$ ipython --no-banner

In [1]: import numpy as np

In [2]: np.set_printoptions(suppress=True, linewidth=140)

In [3]: X = np.load("layer8.npy")

In [4]: X.round(3)
Out[4]: 
array([[-0.737,  0.237, -0.351,  0.279, -0.347,  0.058,  0.264, -0.077],
       [-0.492, -0.541,  0.11 ,  0.11 ,  0.477, -0.144, -0.072,  0.434],
       [ 0.351, -0.266, -0.303,  0.592, -0.405, -0.055, -0.218,  0.386],
       [ 0.14 , -0.057, -0.859, -0.305,  0.35 ,  0.127,  0.073,  0.052],
       [-0.14 ,  0.139, -0.165, -0.229, -0.126, -0.768, -0.517, -0.087],
       [ 0.14 ,  0.642,  0.051,  0.199,  0.314, -0.289,  0.298,  0.505],
       [-0.176,  0.297,  0.054, -0.304, -0.154,  0.496, -0.535,  0.48 ],
       [ 0.035, -0.24 ,  0.052, -0.531, -0.476, -0.193,  0.48 ,  0.401]])

In [5]: other = np.linalg.inv(X)

In [6]: round(np.linalg.slogdet(X)[0], 3)
Out[6]: np.float64(-1.0)

In [7]: np.allclose(other, X.T)
Out[7]: True

In [8]: np.round(np.linalg.inv(other), 3)
Out[8]: 
array([[-0.737,  0.237, -0.351,  0.279, -0.347,  0.058,  0.264, -0.077],
       [-0.492, -0.541,  0.11 ,  0.11 ,  0.477, -0.144, -0.072,  0.434],
       [ 0.351, -0.266, -0.303,  0.592, -0.405, -0.055, -0.218,  0.386],
       [ 0.14 , -0.057, -0.859, -0.305,  0.35 ,  0.127,  0.073,  0.052],
       [-0.14 ,  0.139, -0.165, -0.229, -0.126, -0.768, -0.517, -0.087],
       [ 0.14 ,  0.642,  0.051,  0.199,  0.314, -0.289,  0.298,  0.505],
       [-0.176,  0.297,  0.054, -0.304, -0.154,  0.496, -0.535,  0.48 ],
       [ 0.035, -0.24 ,  0.052, -0.531, -0.476, -0.193,  0.48 ,  0.401]])

In [9]: np.round(np.linalg.det(X) * other, 3)
Out[9]: 
array([[ 0.737,  0.492, -0.351, -0.14 ,  0.14 , -0.14 ,  0.176, -0.035],
       [-0.237,  0.541,  0.266,  0.057, -0.139, -0.642, -0.297,  0.24 ],
       [ 0.351, -0.11 ,  0.303,  0.859,  0.165, -0.051, -0.054, -0.052],
       [-0.279, -0.11 , -0.592,  0.305,  0.229, -0.199,  0.304,  0.531],
       [ 0.347, -0.477,  0.405, -0.35 ,  0.126, -0.314,  0.154,  0.476],
       [-0.058,  0.144,  0.055, -0.127,  0.768,  0.289, -0.496,  0.193],
       [-0.264,  0.072,  0.218, -0.073,  0.517, -0.298,  0.535, -0.48 ],
       [ 0.077, -0.434, -0.386, -0.052,  0.087, -0.505, -0.48 , -0.401]])

In [10]: np.round(X @ other, 3) + 0
Out[10]: 
array([[1., 0., 0., 0., 0., 0., 0., 0.],
       [0., 1., 0., 0., 0., 0., 0., 0.],
       [0., 0., 1., 0., 0., 0., 0., 0.],
       [0., 0., 0., 1., 0., 0., 0., 0.],
       [0., 0., 0., 0., 1., 0., 0., 0.],
       [0., 0., 0., 0., 0., 1., 0., 0.],
       [0., 0., 0., 0., 0., 0., 1., 0.],
       [0., 0., 0., 0., 0., 0., 0., 1.]])

In [11]: f = np.array([-6, -4, -6, 9, 7, 4, 5, 5])

In [12]: other = X + np.outer(f, np.eye(8)[3])

In [13]: other.round(3)
Out[13]: 
array([[-0.737,  0.237, -0.351, -5.721, -0.347,  0.058,  0.264, -0.077],
       [-0.492, -0.541,  0.11 , -3.89 ,  0.477, -0.144, -0.072,  0.434],
       [ 0.351, -0.266, -0.303, -5.408, -0.405, -0.055, -0.218,  0.386],
       [ 0.14 , -0.057, -0.859,  8.695,  0.35 ,  0.127,  0.073,  0.052],
       [-0.14 ,  0.139, -0.165,  6.771, -0.126, -0.768, -0.517, -0.087],
       [ 0.14 ,  0.642,  0.051,  4.199,  0.314, -0.289,  0.298,  0.505],
       [-0.176,  0.297,  0.054,  4.696, -0.154,  0.496, -0.535,  0.48 ],
       [ 0.035, -0.24 ,  0.052,  4.469, -0.476, -0.193,  0.48 ,  0.401]])

In [14]: np.round(X @ X.T, 3) + 0
Out[14]: 
array([[1., 0., 0., 0., 0., 0., 0., 0.],
       [0., 1., 0., 0., 0., 0., 0., 0.],
       [0., 0., 1., 0., 0., 0., 0., 0.],
       [0., 0., 0., 1., 0., 0., 0., 0.],
       [0., 0., 0., 0., 1., 0., 0., 0.],
       [0., 0., 0., 0., 0., 1., 0., 0.],
       [0., 0., 0., 0., 0., 0., 1., 0.],
       [0., 0., 0., 0., 0., 0., 0., 1.]])

In [15]: f, r1 = X[4], X[3]

In [16]: np.round(f @ r1, 3)
Out[16]: np.float64(0.0)

In [17]: f @ f
Out[17]: np.float64(1.0)

In [18]: p = (f @ r1) / (f @ f) * f

In [19]: p.round(3) + 0
Out[19]: array([0., 0., 0., 0., 0., 0., 0., 0.])

In [20]: round(np.linalg.norm(f + r1) ** 2 + np.linalg.norm(f - r1) ** 2, 3)
Out[20]: np.float64(4.0)

In [21]: F = 4 * np.eye(5) + np.ones((5, 5))

In [22]: F
Out[22]: 
array([[5., 1., 1., 1., 1.],
       [1., 5., 1., 1., 1.],
       [1., 1., 5., 1., 1.],
       [1., 1., 1., 5., 1.],
       [1., 1., 1., 1., 5.]])

In [23]: x0 = np.ones(5)

In [24]: for _ in range(6):
    ...:     x0 = F @ x0
    ...:     x0 /= np.linalg.norm(x0)
    ...:     print(round(x0 @ F @ x0, 3))
    ...: 
9.0
9.0
9.0
9.0
9.0
9.0

In [25]: np.round(np.linalg.eigvalsh(F)[-1], 3)
Out[25]: np.float64(9.0)

In [26]: x0.round(3)
Out[26]: array([0.447, 0.447, 0.447, 0.447, 0.447])

In [27]: other = F / np.sqrt((F ** 2).mean(axis=1, keepdims=True))

In [28]: other[3].round(3)
Out[28]: array([0.415, 0.415, 0.415, 2.076, 0.415])

In [29]: np.linalg.matrix_rank(other) == np.linalg.matrix_rank(F)
Out[29]: np.True_

In [30]: Lm = np.linalg.cholesky(F)

In [31]: np.linalg.eigvalsh(F).min() > 0
Out[31]: np.True_

In [32]: Lm.round(3)
Out[32]: 
array([[2.236, 0.   , 0.   , 0.   , 0.   ],
       [0.447, 2.191, 0.   , 0.   , 0.   ],
       [0.447, 0.365, 2.16 , 0.   , 0.   ],
       [0.447, 0.365, 0.309, 2.138, 0.   ],
       [0.447, 0.365, 0.309, 0.267, 2.121]])

In [33]: np.prod(np.diag(Lm)) ** 2, round(float(np.linalg.det(F)), 3)
Out[33]: (np.float64(2304.0), 2304.0)

In [34]: theta = np.radians(180)

In [35]: r_ = np.eye(8)

In [36]: r_[2, 2] = r_[0, 0] = np.cos(theta)

In [37]: r_[2, 0], r_[0, 2] = -np.sin(theta), np.sin(theta)

In [38]: r_.round(3) + 0
Out[38]: 
array([[-1.,  0.,  0.,  0.,  0.,  0.,  0.,  0.],
       [ 0.,  1.,  0.,  0.,  0.,  0.,  0.,  0.],
       [ 0.,  0., -1.,  0.,  0.,  0.,  0.,  0.],
       [ 0.,  0.,  0.,  1.,  0.,  0.,  0.,  0.],
       [ 0.,  0.,  0.,  0.,  1.,  0.,  0.,  0.],
       [ 0.,  0.,  0.,  0.,  0.,  1.,  0.,  0.],
       [ 0.,  0.,  0.,  0.,  0.,  0.,  1.,  0.],
       [ 0.,  0.,  0.,  0.,  0.,  0.,  0.,  1.]])

In [39]: other = X @ r_.T

In [40]: round(float(np.linalg.det(r_)), 3), np.trace(r_)
Out[40]: (1.0, np.float64(4.0))

In [41]: np.allclose(X @ X.T, other @ other.T)
Out[41]: True
